>>> import numpy as np
>>> import numpy.linalg as la
>>> np.set_printoptions(precision=1, suppress=True, linewidth=160)
>>> feats = np.load("test5.npy")
>>> feats
array([[-1,  0, -1],
       [-1, -1,  0],
       [ 0, -1, -1]])
>>> out = np.array([[1, 1, 1], [3, 0, 1], [2, -2, -1]])
>>> la.matrix_rank(feats @ out)
np.int64(3)
>>> feats @ out
array([[-3,  1,  0],
       [-4, -1, -2],
       [-5,  2,  0]])
>>> np.einsum("ij->j", feats)
array([-2, -2, -2])
>>> la.matrix_rank(np.vstack([feats, out.T]))
np.int64(3)
>>> np.einsum("ik,kj->ji", feats, out)
array([[-3, -4, -5],
       [ 1, -1,  2],
       [ 0, -2,  0]])
>>> out = la.invert(feats)
Traceback (most recent call last):
  File "<python-input-11>", line 1, in <module>
    out = la.invert(feats)
          ^^^^^^^^^
AttributeError: module 'numpy.linalg' has no attribute 'invert'
>>> out = la.inv(feats)
>>> out
array([[-0.5, -0.5,  0.5],
       [ 0.5, -0.5, -0.5],
       [-0.5,  0.5, -0.5]])
>>> la.inv(out)
array([[-1., -0., -1.],
       [-1., -1., -0.],
       [-0., -1., -1.]])
>>> (np.abs(out) > 1e-9).astype(int)
array([[1, 1, 1],
       [1, 1, 1],
       [1, 1, 1]])
>>> la.det(feats) * out
array([[ 1.,  1., -1.],
       [-1.,  1.,  1.],
       [ 1., -1.,  1.]])
>>> np.round(la.det(feats) * la.det(out), 1)
np.float64(1.0)
>>> round(float(la.cond(feats)), 1)
2.0
>>> def softmax(z):
...     e = np.exp(z - z.max(axis=-1, keepdims=True))
...     return e / e.sum(axis=-1, keepdims=True)
... 
>>> softmax(feats[2])
array([0.6, 0.2, 0.2])
>>> softmax(feats[2] + 3)
array([0.6, 0.2, 0.2])
>>> np.round(softmax(10 * feats[2]), 1) + 0
array([1., 0., 0.])
>>> S = feats @ feats.T / np.sqrt(3)
>>> softmax(S + np.triu(np.full(S.shape, -np.inf), 1))
array([[1. , 0. , 0. ],
       [0.4, 0.6, 0. ],
       [0.3, 0.3, 0.5]])
>>> r0 = np.array([1, 5])
>>> E = r0[np.abs(np.subtract.outer(np.arange(2), np.arange(2)))]
>>> E
array([[1, 5],
       [5, 1]])
>>> # equal to its transpose
>>> la.matrix_power(E, 4)
array([[776, 520],
       [520, 776]])
>>> np.trace(E)
np.int64(2)
>>> assert E == E.T
Traceback (most recent call last):
  File "<python-input-31>", line 1, in <module>
    assert E == E.T
           ^^^^^^^^
ValueError: The truth value of an array with more than one element is ambiguous. Use a.any() or a.all()
>>> np.allclose(E, E.T)
True
>>> ev, vecs = la.eigh(E)
>>> ev
array([-4.,  6.])
>>> vecs @ np.diag(ev) @ vecs.T
array([[1., 5.],
       [5., 1.]])
>>> la.svd(E, compute_uv=False)
array([6., 4.])
>>> ev, vecs = la.eigh(E)
>>> vec = np.array([2, -1])
>>> vec @ E @ vec
np.int64(-15)
>>> vec @ E @ vec / (vec @ vec), ev[0], ev[-1]
(np.float64(-3.0), np.float64(-4.0), np.float64(6.0))
>>> (np.sign(vecs[:, -1].round(6)) == np.sign(vecs[0, -1].round(6))).astype(int)
array([1, 1])
>>> ev, vecs = la.eig(E)
>>> np.sort(la.eigvals(la.inv(E)))
array([-0.3,  0.2])
>>> np.round(E @ vecs[:, 0] - ev[0] * vecs[:, 0], 1) + 0
array([0., 0.])
>>> vec = np.array([-1, 2])
>>> target = E @ vec
>>> b, lr = np.zeros(2), 1 / la.norm(E, 2) ** 2
>>> for i in range(15):
...     b -= lr * E.T @ (E @ b - target)
...     if i % 5 == 0: print(i, round(la.norm(E @ b - target), 1))
... 
0 4.7
5 0.2
10 0.0
>>> b
array([-1.,  2.])
>>> round(float(la.cond(E)), 1)
1.5
>>> rng = np.random.default_rng(9139)
>>> th = np.sort(rng.uniform(-2, 2, 27))
>>> m1 = np.c_[th, th ** 2, th ** 3] @ np.array([[1, 0, 2], [1, 0, 1], [0, 2, 2]])
>>> m1
array([[ 0.4, -4.6, -5.5],
       [ 0.4, -4.6, -5.5],
       [ 0.2, -3.2, -4.2],
       [ 0.2, -3. , -4. ],
       [ 0.1, -2.3, -3.3],
       [-0.1, -1.6, -2.6],
       [-0.2, -0.9, -1.8],
       [-0.2, -0.6, -1.5],
       [-0.2, -0.1, -0.8],
       [ 0.4,  0.1,  0.7],
       [ 0.4,  0.1,  0.8],
       [ 0.5,  0.1,  1. ],
       [ 0.5,  0.1,  1. ],
       [ 0.5,  0.1,  1. ],
       [ 0.5,  0.1,  1.1],
       [ 0.7,  0.2,  1.5],
       [ 0.8,  0.3,  1.7],
       [ 1.3,  0.8,  2.8],
       [ 2.3,  2.6,  6. ],
       [ 2.3,  2.6,  6. ],
       [ 2.6,  3.3,  7. ],
       [ 3.2,  5.1,  9.7],
       [ 4. ,  7.8, 13.4],
       [ 4.8, 10.7, 17.2],
       [ 4.8, 10.7, 17.3],
       [ 4.8, 10.7, 17.3],
       [ 5.9, 15.5, 23.4]])
>>> hat = m1 @ la.solve(m1.T @ m1, m1.T)
>>> np.round(la.eigvalsh(hat), 1) + 0
array([0., 0., 0., 0., 0., 0., 0., 0., 0., 0., 0., 0., 0., 0., 0., 0., 0., 0., 0., 0., 0., 0., 0., 0., 1., 1., 1.])
>>> np.round(np.diag(hat), 1) + 0
array([0.3, 0.3, 0.2, 0.1, 0.1, 0.1, 0.1, 0. , 0. , 0. , 0. , 0. , 0. , 0. , 0. , 0. , 0.1, 0.1, 0.1, 0.1, 0.1, 0.1, 0.1, 0.2, 0.2, 0.2, 0.4])
